>>> import numpy as np
>>> np.set_printoptions(precision=1, suppress=True, linewidth=200, sign=" ")
>>> rng = np.random.default_rng(75)
>>> K = np.eye(16, dtype=int)[rng.permutation(16)] * np.array([-1, -2, 3, -2, 2, 3, 0, -2, -2, -3, -1, 0, -3, 0, -1, 3])
>>> print(K)
[[ 0  0  0  0  0  0  0  0  0  0  0  0  0  0  0  0]
 [ 0  0  0  0  0  0  0  0  0  0  0  0  0  0  0  0]
 [ 0  0  0  0  0  0  0 -2  0  0  0  0  0  0  0  0]
 [ 0  0  0  0  0  0  0  0  0 -3  0  0  0  0  0  0]
 [ 0  0  3  0  0  0  0  0  0  0  0  0  0  0  0  0]
 [ 0  0  0  0  2  0  0  0  0  0  0  0  0  0  0  0]
 [ 0  0  0  0  0  0  0  0  0  0  0  0  0  0 -1  0]
 [ 0  0  0 -2  0  0  0  0  0  0  0  0  0  0  0  0]
 [ 0  0  0  0  0  0  0  0  0  0  0  0  0  0  0  3]
 [ 0  0  0  0  0  0  0  0  0  0  0  0  0  0  0  0]
 [ 0  0  0  0  0  0  0  0  0  0 -1  0  0  0  0  0]
 [ 0 -2  0  0  0  0  0  0  0  0  0  0  0  0  0  0]
 [ 0  0  0  0  0  0  0  0 -2  0  0  0  0  0  0  0]
 [-1  0  0  0  0  0  0  0  0  0  0  0  0  0  0  0]
 [ 0  0  0  0  0  0  0  0  0  0  0  0 -3  0  0  0]
 [ 0  0  0  0  0  3  0  0  0  0  0  0  0  0  0  0]]
>>> left, sig, VT = np.linalg.svd(K)
>>> print(np.argmax(sig[:-1] / (sig[1:] + 1e-6)) + 1)
13
>>> other = left[:, :13] @ np.diag(sig[:13]) @ VT[:13]
>>> print(np.abs(K - other).max())
0.0
>>> print(round(float(np.linalg.norm(K - other) / np.linalg.norm(K)), 1))
0.0
>>> print(np.linalg.matrix_rank(other))
13
>>> print(np.trace(K))
-1
>>> print(np.round(np.linalg.det(K), 1))
0.0
>>> print(round(float(np.abs(np.linalg.eigvals(K)).max()), 1))
1.0
>>> print(np.allclose(K, K.T))
False
>>> F = np.arange(100).reshape(10, 10) + 5
>>> print(F)
[[   5    6    7    8    9   10   11   12   13   14]
 [  15   16   17   18   19   20   21   22   23   24]
 [  25   26   27   28   29   30   31   32   33   34]
 [  35   36   37   38   39   40   41   42   43   44]
 [  45   46   47   48   49   50   51   52   53   54]
 [  55   56   57   58   59   60   61   62   63   64]
 [  65   66   67   68   69   70   71   72   73   74]
 [  75   76   77   78   79   80   81   82   83   84]
 [  85   86   87   88   89   90   91   92   93   94]
 [  95   96   97   98   99  100  101  102  103  104]]
>>> # looks like rank 2
>>> print(round(np.linalg.norm(F, 2) / np.linalg.norm(F), 1))
1.0
>>> print(np.linalg.matrix_rank(F, rtol=0.1))
1
>>> print(np.linalg.cond(F) > 100)
True
>>> print(np.unique(F.round(6), axis=0).shape)
(10, 10)
>>> print(F @ np.linalg.pinv(F) @ F)
[[   5.    6.    7.    8.    9.   10.   11.   12.   13.   14.]
 [  15.   16.   17.   18.   19.   20.   21.   22.   23.   24.]
 [  25.   26.   27.   28.   29.   30.   31.   32.   33.   34.]
 [  35.   36.   37.   38.   39.   40.   41.   42.   43.   44.]
 [  45.   46.   47.   48.   49.   50.   51.   52.   53.   54.]
 [  55.   56.   57.   58.   59.   60.   61.   62.   63.   64.]
 [  65.   66.   67.   68.   69.   70.   71.   72.   73.   74.]
 [  75.   76.   77.   78.   79.   80.   81.   82.   83.   84.]
 [  85.   86.   87.   88.   89.   90.   91.   92.   93.   94.]
 [  95.   96.   97.   98.   99.  100.  101.  102.  103.  104.]]
>>> print(np.round(np.trace(np.linalg.pinv(F) @ F), 1))
2.0
>>> print(np.abs(np.diag(np.linalg.qr(F)[1])) > 1e-9)
[ True  True False False False False False False False False]
>>> left, sig, VT = np.linalg.svd(F)
>>> vecs = VT[:(sig > 1e-8).sum()]
>>> x = F[8] + -2 * F[5] + rng.integers(2) * np.eye(10)[4]
>>> print(x)
[-25. -26. -27. -28. -29. -30. -31. -32. -33. -34.]
>>> print(np.diag(vecs.T @ vecs))
[ 0.3  0.2  0.2  0.1  0.1  0.1  0.1  0.2  0.2  0.3]
>>> th = np.radians(36)
>>> r_ = np.eye(10)
>>> r_[4, 4] = r_[7, 7] = np.cos(th)
>>> r_[4, 7], r_[7, 4] = -np.sin(th), np.sin(th)
>>> print(r_)
[[ 1.   0.   0.   0.   0.   0.   0.   0.   0.   0. ]
 [ 0.   1.   0.   0.   0.   0.   0.   0.   0.   0. ]
 [ 0.   0.   1.   0.   0.   0.   0.   0.   0.   0. ]
 [ 0.   0.   0.   1.   0.   0.   0.   0.   0.   0. ]
 [ 0.   0.   0.   0.   0.8  0.   0.  -0.6  0.   0. ]
 [ 0.   0.   0.   0.   0.   1.   0.   0.   0.   0. ]
 [ 0.   0.   0.   0.   0.   0.   1.   0.   0.   0. ]
 [ 0.   0.   0.   0.   0.6  0.   0.   0.8  0.   0. ]
 [ 0.   0.   0.   0.   0.   0.   0.   0.   1.   0. ]
 [ 0.   0.   0.   0.   0.   0.   0.   0.   0.   1. ]]
>>> other = F @ r_.T
>>> print(np.allclose(np.linalg.norm(F, axis=1), np.linalg.norm(other, axis=1)))
True
>>> print(round(np.linalg.det(r_), 1), round(np.trace(r_), 1))
1.0 9.6
>>> print(np.round(np.linalg.svd(F, compute_uv=False), 1) + 0, np.round(np.linalg.svd(other, compute_uv=False), 1) + 0)
[ 616.6   13.4    0.     0.     0.     0.     0.     0.     0.     0. ] [ 616.6   13.4    0.     0.     0.     0.     0.     0.     0.     0. ]
